% ipython --no-banner

In [1]: import numpy as np

In [2]: np.set_printoptions(suppress=True, linewidth=120)

In [3]: def rd(a):
   ...:     return np.round(a, 3) + 0
   ...: 

In [4]: mat = np.load("out16.npy")

In [5]: print(mat)
[[ 2.02  8.   -2.    7.    5.   -3.  ]
 [ 0.   -8.98 -1.   -8.    0.    1.  ]
 [ 6.   -3.    0.02  4.    1.   -8.  ]
 [-2.    2.   -4.    0.02 -2.   -9.  ]
 [-2.   -8.   -8.   -8.    6.02 -7.  ]
 [ 2.    8.   -2.    7.    5.   -2.98]]

In [6]: blk = np.stack([mat, 4 * mat, mat[::-1]])

In [7]: print(rd(np.linalg.norm(blk, axis=(1, 2))))
[ 31.19  124.762  31.19 ]

In [8]: print(np.linalg.matrix_rank(blk.reshape(3, -1)))
2

In [9]: print(np.linalg.matrix_rank(blk))
[6 6 6]

In [10]: out = mat / np.sqrt((mat ** 2).mean(axis=1, keepdims=True))

In [11]: print(np.linalg.matrix_rank(out) == np.linalg.matrix_rank(mat))
True

In [12]: print(np.linalg.matrix_rank(mat - mat.mean(axis=1, keepdims=True)))
5

In [13]: print(rd(np.linalg.norm(out, axis=1)))
[2.449 2.449 2.449 2.449 2.449 2.449]

In [14]: Uu, sigma, Vt = np.linalg.svd(mat, full_matrices=False)

In [15]: print(rd(np.abs(Vt[0])))
[0.147 0.714 0.109 0.67  0.078 0.038]

In [16]: print(rd(np.sqrt((sigma ** 2).sum())), rd(np.linalg.norm(mat)))
31.19 31.19

In [17]: print((sigma > 1e-8).sum())
6

In [18]: print(rd(Vt @ Vt.T))
[[1. 0. 0. 0. 0. 0.]
 [0. 1. 0. 0. 0. 0.]
 [0. 0. 1. 0. 0. 0.]
 [0. 0. 0. 1. 0. 0.]
 [0. 0. 0. 0. 1. 0.]
 [0. 0. 0. 0. 0. 1.]]

In [19]: print(rd(Uu.T @ mat @ Vt.T))
[[22.8    0.     0.     0.     0.     0.   ]
 [ 0.    17.515  0.     0.     0.     0.   ]
 [ 0.     0.     9.183  0.     0.     0.   ]
 [ 0.     0.     0.     7.813  0.     0.   ]
 [ 0.     0.     0.     0.     0.925  0.   ]
 [ 0.     0.     0.     0.     0.     0.003]]

In [20]: print([round(float(x), 3) for x in np.linalg.svd(mat, compute_uv=False)[:3]])
[22.8, 17.515, 9.183]

In [21]: print(np.linalg.cond(mat) > 100)
True

In [22]: print(np.argsort(-np.linalg.norm(mat, axis=0).round(6), kind="stable")[:3])
[1 3 5]

In [23]: print(np.linalg.matrix_rank(mat, rtol=0.1))
4

In [24]: Uu, sigma, Vt = np.linalg.svd(mat)

In [25]: print(rd(sigma))
[22.8   17.515  9.183  7.813  0.925  0.003]

In [26]: print(np.argmax(sigma[:-1] / (sigma[1:] + 1e-6)) + 1)
5

In [27]: out = Uu[:, :5] @ np.diag(sigma[:5]) @ Vt[:5]

In [28]: print(np.linalg.matrix_rank(out))
5

In [29]: print(np.linalg.matrix_rank(mat, rtol=0.05))
4

In [30]: print(rd(np.linalg.norm(mat - out) / np.linalg.norm(mat)))
0.0

In [31]: W0 = np.load("dump.npy")

In [32]: print(W0)
[[0 0 0]
 [0 0 0]
 [0 0 0]
 [0 0 0]
 [2 2 3]]

In [33]: # rows 0 and 1 are equal

In [34]: Uu, sigma, Vt = np.linalg.svd(W0)

In [35]: print(np.argmax(sigma[:-1] / (sigma[1:] + 1e-6)) + 1)
1

In [36]: out = Uu[:, :1] @ np.diag(sigma[:1]) @ Vt[:1]

In [37]: print(rd(np.linalg.norm(W0 - out, 2)), sigma[1])
0.0 0.0

In [38]: M = np.loadtxt("mat.csv", delimiter=",")

In [39]: print(rd(M))
[[ -2.747  -7.8    -3.03  -14.028   2.578  -8.806  -7.8  ]
 [  1.067  -2.392  -0.76   -3.069  -0.223  -0.454  -2.392]
 [  0.447  -0.508  -0.098  -0.687  -0.43    0.252  -0.508]
 [  0.251  -0.265  -0.037  -0.397  -0.31    0.177  -0.265]
 [ -0.012   0.012   0.      0.025   0.026  -0.013   0.012]
 [ -0.024   0.024  -0.001   0.05    0.051  -0.025   0.024]
 [ -0.102   0.111  -0.028   0.344   0.391  -0.158   0.111]
 [ -0.102   0.123  -0.048   0.462   0.537  -0.199   0.123]
 [ -0.04    0.112  -0.109   0.734   0.88   -0.258   0.112]
 [  0.184   0.027  -0.223   1.154   1.389  -0.262   0.027]
 [  1.06   -0.315  -0.517   2.183   2.473   0.025  -0.315]
 [  1.763  -0.573  -0.707   2.871   3.096   0.348  -0.573]
 [  3.682  -1.224  -1.147   4.6     4.437   1.387  -1.224]
 [  5.398  -1.76   -1.49    6.08    5.422   2.418  -1.76 ]
 [  9.797  -3.013  -2.258   9.789   7.52    5.282  -3.013]]

In [40]: D = np.linalg.norm(M[:, None] - M[None], axis=-1)

In [41]: print(D.mean(axis=1).argmax())
0

In [42]: print((D + 1e9 * np.eye(15)).round(6).argmin(axis=1))
[ 1  2  3  2  5  4  7  6  7  8 11 10 13 12 13]

In [43]: print(np.linalg.matrix_rank(D ** 2))
5

In [44]: print(D[7].round(6).argsort(kind="stable")[:4])
[7 6 8 5]

In [45]: print(rd(D[:5, :5]))
[[ 0.    16.609 19.855 20.158 20.495]
 [16.609  0.     3.76   4.218  4.811]
 [19.855  3.76   0.     0.515  1.244]
 [20.158  4.218  0.515  0.     0.742]
 [20.495  4.811  1.244  0.742  0.   ]]

In [46]: print(np.unravel_index(D.round(6).argmax(), D.shape))
(np.int64(0), np.int64(14))

In [47]: data = np.load("block11.npy")

In [48]: print(data)
[[0 0 0 1 0 0 1 1 1 0 0]
 [0 0 0 0 0 1 0 0 0 1 1]
 [0 0 0 0 0 1 0 0 0 1 1]
 [1 0 0 0 0 0 1 1 0 0 0]
 [0 0 0 0 0 0 1 0 1 0 0]
 [0 1 1 0 0 0 0 0 0 1 1]
 [1 0 0 1 1 0 0 1 1 0 0]
 [1 0 0 1 0 0 1 0 1 0 0]
 [1 0 0 0 1 0 1 1 0 0 0]
 [0 1 1 0 0 1 0 0 0 0 1]
 [0 1 1 0 0 1 0 0 0 1 0]]

In [49]: rng = np.random.default_rng(201875)

In [50]: lab = rng.permutation(11)

In [51]: print(lab)
[ 6  4  3  1  8  5  2  7  9 10  0]

In [52]: out = data[lab][:, lab]

In [53]: print(np.trace(out))
0

In [54]: print(rd(np.linalg.det(out)), rd(np.linalg.det(data[lab])))
0.0 0.0

In [55]: print(rd(np.sort(np.abs(np.linalg.eigvals(out)))))
[0.    0.379 0.779 1.    1.    1.    1.476 1.646 1.783 3.646 3.859]

In [56]: print(np.abs(np.diag(np.linalg.qr(data)[1])) > 1e-9)
[ True  True False  True  True  True  True  True  True  True  True]

In [57]: print(rd(np.trace(np.linalg.pinv(data) @ data)))
10.0

In [58]: print(np.unique(data.round(6), axis=0).shape)
(10, 11)

In [59]: try:
    ...:     np.linalg.inv(data)
    ...: except np.linalg.LinAlgError as e:
    ...:     print(e)
    ...: 
Singular matrix

In [60]: print(np.linalg.lstsq(data[:-1].T, data[-1])[2])
9
